% python3 -q
>>> import numpy as np
>>> import numpy.linalg as la
>>> np.set_printoptions(precision=2, suppress=True, linewidth=120)
>>> K = np.loadtxt("out11.csv", delimiter=",")
>>> K
array([[ 3.,  2.,  8.,  2.],
       [ 0.,  5., 16.,  4.],
       [ 2.,  2.,  4.,  1.],
       [ 4.,  0.,  8.,  2.],
       [ 5.,  0., 20.,  5.],
       [ 5.,  1.,  8.,  2.]])
>>> left, sigma, VT = la.svd(K)
>>> np.argmax(sigma[:-1] / (sigma[1:] + 1e-6)) + 1
np.int64(3)
>>> other = left[:, :3] @ np.diag(sigma[:3]) @ VT[:3]
>>> la.matrix_rank(K, rtol=0.05)
np.int64(3)
>>> round(float(la.norm(K - other) / la.norm(K)), 2)
0.0
>>> la.matrix_rank(other)
np.int64(3)
>>> la.cond(K) > 100
np.True_
>>> [round(float(x), 2) for x in la.svd(K, compute_uv=False)[:3]]
[31.34, 6.11, 3.43]
>>> W0 = np.loadtxt("x.csv", delimiter=",")
>>> W0
array([[2., 2., 2., 2.],
       [0., 2., 0., 2.],
       [2., 2., 2., 2.],
       [0., 2., 0., 2.]])
>>> rk = la.matrix_rank(W0)
>>> rk
np.int64(2)
>>> null = la.svd(W0)[2][rk:].T
>>> la.matrix_rank(W0.T @ W0), la.matrix_rank(W0 @ W0.T)
(np.int64(2), np.int64(2))
>>> np.allclose(W0 @ null, 0)
True
>>> [int(la.matrix_rank(W0[:i])) for i in range(1, len(W0) + 1)]
[1, 2, 2, 2]
>>> np.round(null @ null.T, 2) + 0
array([[ 0.5,  0. , -0.5,  0. ],
       [ 0. ,  0.5,  0. , -0.5],
       [-0.5,  0. ,  0.5,  0. ],
       [ 0. , -0.5,  0. ,  0.5]])
>>> np.round(W0 @ null, 2) + 0
array([[0., 0.],
       [0., 0.],
       [0., 0.],
       [0., 0.]])
>>> [int(la.matrix_rank(np.delete(W0, i, axis=0))) for i in range(4)]
[2, 2, 2, 2]
>>> [int(la.matrix_rank(W0[:, :j + 1])) for j in range(4)]
[1, 2, 2, 2]
>>> la.lstsq(W0[:-1].T, W0[-1])[2]
np.int32(2)
>>> np.abs(np.diag(la.qr(W0)[1])) > 1e-9
array([ True,  True, False, False])
>>> round(float(np.trace(la.pinv(W0) @ W0)), 2)
2.0
>>> other = W0[0, 0] * W0[1:] - np.outer(W0[1:, 0], W0[0])
>>> other
array([[0., 4., 0., 4.],
       [0., 0., 0., 0.],
       [0., 4., 0., 4.]])
>>> la.matrix_rank(other), la.matrix_rank(W0)
(np.int64(1), np.int64(2))
>>> W0[:, 0] / W0[0, 0]
array([1., 0., 1., 0.])
>>> np.flatnonzero(~other.round(6).any(axis=1))
array([1])
>>> rng = np.random.default_rng(91)
>>> z = rng.permutation(4)
>>> z
array([1, 0, 2, 3])
>>> other = W0[z][:, z]
>>> round(la.det(other), 2), np.round(la.det(W0[z]), 2)
(np.float64(0.0), np.float64(0.0))
>>> np.round(np.sort(np.abs(la.eigvals(other))), 2) + 0
array([0., 0., 4., 4.])
>>> left, sigma, VT = la.svd(W0)
>>> V = VT[:(sigma > 1e-8).sum()]
>>> x = W0[1] + 3 * W0[3] + rng.integers(2) * np.eye(4)[2]
>>> x
array([0., 8., 1., 8.])
>>> np.diag(V.T @ V)
array([0.5, 0.5, 0.5, 0.5])
>>> round(la.norm(x - V.T @ V @ x), 2)
np.float64(0.71)
>>> np.allclose(V.T @ V @ x, x)
False
>>> np.round(V.T @ V, 2) + 0
array([[0.5, 0. , 0.5, 0. ],
       [0. , 0.5, 0. , 0.5],
       [0.5, 0. , 0.5, 0. ],
       [0. , 0.5, 0. , 0.5]])
>>> F = np.load("m.npy")
>>> F
array([[ 3.05,  0.  ,  1.  ,  1.  ,  3.  ],
       [ 1.  , -2.95,  1.  ,  1.  ,  0.  ],
       [-2.  ,  2.  , -1.95,  1.  , -1.  ],
       [ 1.  , -3.  , -1.  , -2.95,  1.  ],
       [ 3.  ,  0.  ,  1.  ,  1.  ,  3.05]])
>>> np.abs(la.svd(F)[2][-1])
array([0.72, 0.14, 0.28, 0.02, 0.62])
>>> np.argsort(-la.norm(F, axis=0).round(6), kind="stable")[:3]
array([0, 1, 4])
>>> [round(float(x), 2) for x in la.svd(F, compute_uv=False)[:3]]
[7.19, 4.94, 2.9]
>>> la.matrix_rank(F, rtol=0.1)
np.int64(4)
>>> Q = F.astype(float).copy()
>>> for j in range(5):
...     Q[:, j] -= Q[:, :j] @ (Q[:, :j].T @ Q[:, j])
...     Q[:, j] /= la.norm(Q[:, j])
... 
>>> Q.round(2) + 0
array([[ 0.62,  0.3 , -0.14,  0.14, -0.7 ],
       [ 0.2 , -0.61,  0.32,  0.7 ,  0.  ],
       [-0.41,  0.28, -0.59,  0.64,  0.  ],
       [ 0.2 , -0.62, -0.71, -0.26,  0.  ],
       [ 0.61,  0.29, -0.13,  0.14,  0.71]])
>>> z = rng.permutation(5)
>>> other = F[:, z] * rng.choice([-1, 1], 5)
>>> other
array([[-0.  ,  1.  ,  3.  , -3.05,  1.  ],
       [ 2.95,  1.  ,  0.  , -1.  ,  1.  ],
       [-2.  ,  1.  , -1.  ,  2.  , -1.95],
       [ 3.  , -2.95,  1.  , -1.  , -1.  ],
       [-0.  ,  1.  ,  3.05, -3.  ,  1.  ]])
>>> left, _, VT = la.svd(F.T @ other)
>>> np.round(la.lstsq(F, other)[0], 2) + 0
array([[ 0.,  0.,  0., -1.,  0.],
       [-1.,  0.,  0.,  0.,  0.],
       [ 0.,  0.,  0.,  0.,  1.],
       [ 0.,  1.,  0.,  0.,  0.],
       [ 0.,  0.,  1.,  0.,  0.]])
>>> z
array([1, 3, 4, 0, 2])
>>> def softmax(z):
...     e = np.exp(z - z.max(axis=-1, keepdims=True))
...     return e / e.sum(axis=-1, keepdims=True)
... 
>>> np.round(softmax(10 * other[1]), 2) + 0
array([1., 0., 0., 0., 0.])
>>> S = other @ other.T / np.sqrt(5)
>>> np.round(softmax(S), 2) + 0
array([[0.5 , 0.  , 0.  , 0.  , 0.5 ],
       [0.04, 0.85, 0.  , 0.06, 0.04],
       [0.  , 0.  , 1.  , 0.  , 0.  ],
       [0.  , 0.  , 0.  , 1.  , 0.  ],
       [0.5 , 0.  , 0.  , 0.  , 0.5 ]])
>>> softmax(S)[1] @ other
array([ 2.7 ,  0.75,  0.32, -1.17,  0.87])
>>> softmax(S).round(6).argmax(axis=1)
array([0, 1, 2, 3, 4])
>>> arr = np.loadtxt("layer17.csv", delimiter=",")
>>> arr
array([[6., 1., 1., 1.],
       [1., 6., 1., 1.],
       [1., 1., 6., 1.],
       [1., 1., 1., 6.]])
>>> w, V = la.eigh(arr)
>>> x = np.array([-7, 8, 8, 3])
>>> V * np.abs(w) @ V.T
array([[6., 1., 1., 1.],
       [1., 6., 1., 1.],
       [1., 1., 6., 1.],
       [1., 1., 1., 6.]])
>>> V * np.maximum(w, 0) @ V.T
array([[6., 1., 1., 1.],
       [1., 6., 1., 1.],
       [1., 1., 6., 1.],
       [1., 1., 1., 6.]])
>>> (np.sign(V[:, -1].round(6)) == np.sign(V[0, -1].round(6))).astype(int)
array([1, 1, 1, 1])
>>> V * np.sqrt(w) @ V.T
array([[2.43, 0.19, 0.19, 0.19],
       [0.19, 2.43, 0.19, 0.19],
       [0.19, 0.19, 2.43, 0.19],
       [0.19, 0.19, 0.19, 2.43]])
>>> r0 = np.array([1, 0])
>>> np.cross(arr[2, :3], arr[1, :3])
array([-35.,   5.,   5.])
>>> np.correlate(arr[2], arr[1], "full")
array([ 1.,  2., 13., 14., 38., 12.,  1.])
>>> np.convolve(arr[2], r0)
array([1., 1., 6., 1., 0.])
>>> np.array([np.convolve(row, r0, "same") for row in arr])
array([[6., 1., 1., 1.],
       [1., 6., 1., 1.],
       [1., 1., 6., 1.],
       [1., 1., 1., 6.]])
>>> x = np.ones(4)
>>> for _ in range(6):
...     x = arr @ x
...     x /= la.norm(x)
...     print(round(x @ arr @ x, 2))
... 
9.0
9.0
9.0
9.0
9.0
9.0
>>> round(la.eigvalsh(arr)[-1], 2)
np.float64(9.0)
>>> Q, r_ = la.qr(arr)
>>> Q
array([[-0.96,  0.2 ,  0.15, -0.12],
       [-0.16, -0.97,  0.15, -0.12],
       [-0.16, -0.11, -0.97, -0.12],
       [-0.16, -0.11, -0.08,  0.98]])
>>> round(abs(r_[0, 0]), 2), np.round(la.norm(arr[:, 0]), 2)
(np.float64(6.24), np.float64(6.24))
>>> np.round(Q.T @ Q, 2) + 0
array([[1., 0., 0., 0.],
       [0., 1., 0., 0.],
       [0., 0., 1., 0.],
       [0., 0., 0., 1.]])
>>> Q.shape, r_.shape
((4, 4), (4, 4))
>>> Q @ r_
array([[6., 1., 1., 1.],
       [1., 6., 1., 1.],
       [1., 1., 6., 1.],
       [1., 1., 1., 6.]])
>>> r_
array([[-6.24, -2.24, -2.24, -2.24],
       [ 0.  , -5.83, -1.54, -1.54],
       [ 0.  ,  0.  , -5.62, -1.17],
       [ 0.  ,  0.  ,  0.  ,  5.5 ]])
>>> mat = np.loadtxt("block18.csv", delimiter=",")
>>> mat
array([[-0.56, -0.09,  0.82],
       [-0.72, -0.43, -0.54],
       [ 0.4 , -0.9 ,  0.17]])
>>> r0 = np.array([6, 1, 5])
>>> other = mat + np.outer(r0, np.eye(3)[2])
>>> la.matrix_rank(la.inv(other) - la.inv(mat), tol=1e-8)
np.int64(1)
>>> round(float(la.det(other) / la.det(mat)), 2), round(1 + la.solve(mat, r0)[2], 2)
(6.26, np.float64(6.26))
>>> w, V = la.eigh(arr)
>>> (w > 1e-8).sum(), (w < -1e-8).sum()
(np.int64(4), np.int64(0))
>>> np.abs(V[:, -1]).round(6).argmax()
np.int64(0)
>>> V @ np.diag(w) @ V.T
array([[6., 1., 1., 1.],
       [1., 6., 1., 1.],
       [1., 1., 6., 1.],
       [1., 1., 1., 6.]])
>>> np.unique(w.round(6) + 0, return_counts=True)[1]
array([3, 1])
>>> la.eigvalsh(arr @ arr)
array([25., 25., 25., 81.])
>>> np.round(V.T @ arr @ V, 2) + 0
array([[5., 0., 0., 0.],
       [0., 5., 0., 0.],
       [0., 0., 5., 0.],
       [0., 0., 0., 9.]])
>>> w.sum(), np.trace(arr)
(np.float64(24.0), np.float64(24.0))
>>> la.svd(arr, compute_uv=False)
array([9., 5., 5., 5.])
>>> np.round(mat @ mat.T, 2) + 0
array([[1., 0., 0.],
       [0., 1., 0.],
       [0., 0., 1.]])
>>> np.round(mat[:, 1] @ mat[:, 2], 2)
np.float64(0.0)
>>> la.svd(mat, compute_uv=False)
array([1., 1., 1.])
>>> m1 = np.load("case0.npy")
>>> m1
array([[0, 0],
       [0, 2]])
>>> left, sigma, VT = la.svd(m1)
>>> np.argmax(sigma[:-1] / (sigma[1:] + 1e-6)) + 1
np.int64(1)
>>> other = left[:, :1] @ np.diag(sigma[:1]) @ VT[:1]
>>> np.abs(m1 - other).max()
np.float64(0.0)
>>> ang = np.radians(120)
>>> r_ = np.eye(2)
>>> r_[0, 0] = r_[1, 1] = np.cos(ang)
>>> r_[0, 1], r_[1, 0] = -np.sin(ang), np.sin(ang)
>>> r_
array([[-0.5 , -0.87],
       [ 0.87, -0.5 ]])
>>> other = m1 @ r_.T
>>> other
array([[ 0.  ,  0.  ],
       [-1.73, -1.  ]])
>>> round(la.det(r_), 2), round(float(np.trace(r_)), 2)
(np.float64(1.0), -1.0)
>>> np.allclose(la.norm(m1, axis=1), la.norm(other, axis=1))
True
>>> np.abs(other - m1).max(axis=0)
array([1.73, 3.  ])
>>> left, sigma, VT = la.svd(m1)
>>> V = VT[:(sigma > 1e-8).sum()]
>>> x = m1[0] + 3 * m1[1] + rng.integers(2) * np.eye(2)[0]
>>> x
array([1., 6.])
>>> la.matrix_rank(np.vstack([m1, x]))
np.int64(2)
>>> np.diag(V.T @ V)
array([0., 1.])
>>> np.unravel_index(np.abs(m1).argmax(), m1.shape)
(np.int64(1), np.int64(1))
>>> m1.mean(axis=0)
array([0., 1.])
>>> la.svd(m1, compute_uv=False)
array([2., 0.])
>>> m1.sum(axis=1)
array([0, 2])
>>> round(la.norm(m1), 2)
np.float64(2.0)
>>> r0 = np.array([1, 2])
>>> np.polyval(r0, m1[0])
array([2, 2])
>>> np.convolve(m1[0], r0)
array([0, 0, 0])
>>> feats = np.load("dump.npy")
>>> feats
array([[0, 0, 3, 0, 1],
       [0, 3, 2, 0, 3],
       [1, 1, 2, 0, 2],
       [3, 3, 0, 2, 0],
       [2, 0, 3, 3, 3]])
>>> x = np.array([-2, -5, 1, 3, 2])
>>> np.sign((feats @ x).round(6))
array([ 1, -1, -1, -1,  1])
>>> (feats * x).sum(axis=1)
array([  5,  -7,  -1, -15,  14])
>>> feats @ np.eye(5)[2]
array([3., 2., 2., 0., 3.])
>>> P = np.triu(np.array([[2, -2, 3], [4, 0, -4], [-4, -1, -1]]), 1) + np.eye(3)
>>> other = P @ mat @ la.inv(P)
>>> P @ mat - mat @ P
array([[ 2.65, -2.96,  2.93],
       [-1.61,  2.15, -0.24],
       [ 0.  ,  0.8 , -4.8 ]])
>>> np.poly(other)
array([ 1.  ,  0.82, -0.82, -1.  ])
>>> round(np.trace(other), 2), round(np.trace(mat), 2)
(np.float64(-0.82), np.float64(-0.82))
>>> other
array([[ 2.09,  2.25,  5.15],
       [-2.33, -1.49, -0.22],
       [ 0.4 , -0.1 , -1.41]])
>>> la.eigvals(mat)
array([ 1.  +0.j  , -0.91+0.42j, -0.91-0.42j])
>>> np.round(np.einsum("ii->", mat), 2)
np.float64(-0.82)
>>> round(la.det(mat[::-1]), 2)
np.float64(-1.0)
>>> np.poly(mat)
array([ 1.  ,  0.82, -0.82, -1.  ])
>>> round(float(la.eigvals(mat).sum().real), 2)
-0.82
>>> Q, V = la.qr(feats[:, :2])[0], la.qr(feats[:, 2:])[0]
>>> sigma = la.svd(Q.T @ V, compute_uv=False)
>>> np.round(la.norm(Q @ Q.T - V @ V.T, 2), 2)
np.float64(1.0)
>>> Q = feats.astype(float).copy()
>>> for j in range(5):
...     Q[:, j] -= Q[:, :j] @ (Q[:, :j].T @ Q[:, j])
...     Q[:, j] /= la.norm(Q[:, j])
... 
>>> np.round(Q.T @ feats, 2) + 0
array([[ 3.74,  2.67,  2.14,  3.21,  2.14],
       [ 0.  ,  3.44,  0.66, -0.75,  1.54],
       [ 0.  ,  0.  ,  4.58,  0.58,  3.58],
       [ 0.  ,  0.  ,  0.  ,  1.35,  0.91],
       [ 0.  ,  0.  ,  0.  ,  0.  ,  1.56]])
>>> Q
array([[ 0.  ,  0.  ,  0.65, -0.28, -0.7 ],
       [ 0.  ,  0.87,  0.31,  0.35,  0.15],
       [ 0.27,  0.08,  0.3 , -0.72,  0.56],
       [ 0.8 ,  0.25, -0.41, -0.11, -0.34],
       [ 0.53, -0.41,  0.47,  0.52,  0.23]])
>>> E = np.loadtxt("w.csv", delimiter=",")
>>> E
array([[ -2.,  -1.,  -2.,   1.],
       [ -5.,  -6.,  -7.,   0.],
       [ -6.,  -3.,  -8.,   5.],
       [ -9.,  -2.,  -5.,   6.],
       [-10.,   2.,  -3.,   1.],
       [ -5.,   3.,   0.,  -1.],
       [ -7.,   5.,   2.,  -6.],
       [ -6.,   6.,   6.,  -7.],
       [ -5.,   4.,   2., -12.],
       [ -2.,   3.,   3., -10.],
       [ -6.,   5.,   1., -15.],
       [ -1.,   2.,   0., -18.],
       [  0.,   1.,  -1., -16.],
       [ -4.,   4.,   1., -21.],
       [ -5.,  -1.,  -3., -21.],
       [-10.,  -4.,  -3., -23.],
       [-11.,  -8.,  -6., -23.],
       [-14.,  -3.,  -6., -28.],
       [-14.,   2.,  -3., -31.],
       [-10.,   7.,  -3., -32.],
       [-13.,   4.,  -8., -35.],
       [-18.,  -1., -13., -33.],
       [-22.,  -1., -12., -35.],
       [-25.,   4., -17., -38.]])
>>> other = np.c_[E[:, :2] @ np.array([[3, 0], [0, 4]]), np.array([2, -1, -1, 1, -3, -2, 1, 2, 0, -3, 1, -3, 2, -1, 3, -2, 0, 1, -1, 0, -3, 0, -2, -1])]
>>> other
array([[ -6.,  -4.,   2.],
       [-15., -24.,  -1.],
       [-18., -12.,  -1.],
       [-27.,  -8.,   1.],
       [-30.,   8.,  -3.],
       [-15.,  12.,  -2.],
       [-21.,  20.,   1.],
       [-18.,  24.,   2.],
       [-15.,  16.,   0.],
       [ -6.,  12.,  -3.],
       [-18.,  20.,   1.],
       [ -3.,   8.,  -3.],
       [  0.,   4.,   2.],
       [-12.,  16.,  -1.],
       [-15.,  -4.,   3.],
       [-30., -16.,  -2.],
       [-33., -32.,   0.],
       [-42., -12.,   1.],
       [-42.,   8.,  -1.],
       [-30.,  28.,   0.],
       [-39.,  16.,  -3.],
       [-54.,  -4.,   0.],
       [-66.,  -4.,  -2.],
       [-75.,  16.,  -1.]])
>>> la.matrix_rank(np.c_[E, other])
np.int64(5)
>>> la.matrix_rank(other)
np.int64(3)
